>>> import numpy as np
>>> from numpy import linalg as LA
>>> np.set_printoptions(suppress=True, linewidth=120)
>>> E = np.load("sample12.npy")
>>> E
array([[ 2,  5, -1],
       [-1,  7, -1]])
>>> # column 1 is much longer than the rest
>>> M2 = E / np.sqrt((E ** 2).mean(axis=1, keepdims=True))
>>> LA.matrix_rank(E - E.mean(axis=1, keepdims=True))
np.int64(2)
>>> np.round(LA.norm(M2, axis=1), 3)
array([1.732, 1.732])
>>> LA.matrix_rank(M2) == LA.matrix_rank(E)
np.True_
>>> M2 = np.array([[9, 7, 0], [6, 9, 3]])
>>> basis = np.kron(M2, E)
>>> basis.shape
(4, 9)
>>> basis
array([[18, 45, -9, 14, 35, -7,  0,  0,  0],
       [-9, 63, -9, -7, 49, -7,  0,  0,  0],
       [12, 30, -6, 18, 45, -9,  6, 15, -3],
       [-6, 42, -6, -9, 63, -9, -3, 21, -3]])
>>> LA.matrix_rank(basis)
np.int64(4)
>>> J = np.array([[-0.7, 0.5, 5.7], [1.3, -1.1, 0.6], [1.1, 1.0, 1.2], [1.5, 1.0, 3.9]])
>>> x = np.array([1, 0, 1])
>>> a = np.maximum(J @ x, 0)
>>> J * (a > 1e-9)[:, None]
array([[-0.7,  0.5,  5.7],
       [ 1.3, -1.1,  0.6],
       [ 1.1,  1. ,  1.2],
       [ 1.5,  1. ,  3.9]])
>>> np.flatnonzero(a > 1e-9)
array([0, 1, 2, 3])
>>> a
array([5. , 1.9, 2.3, 5.4])
>>> np.maximum(J @ x, 0) - np.maximum(-J @ x, 0)
array([5. , 1.9, 2.3, 5.4])
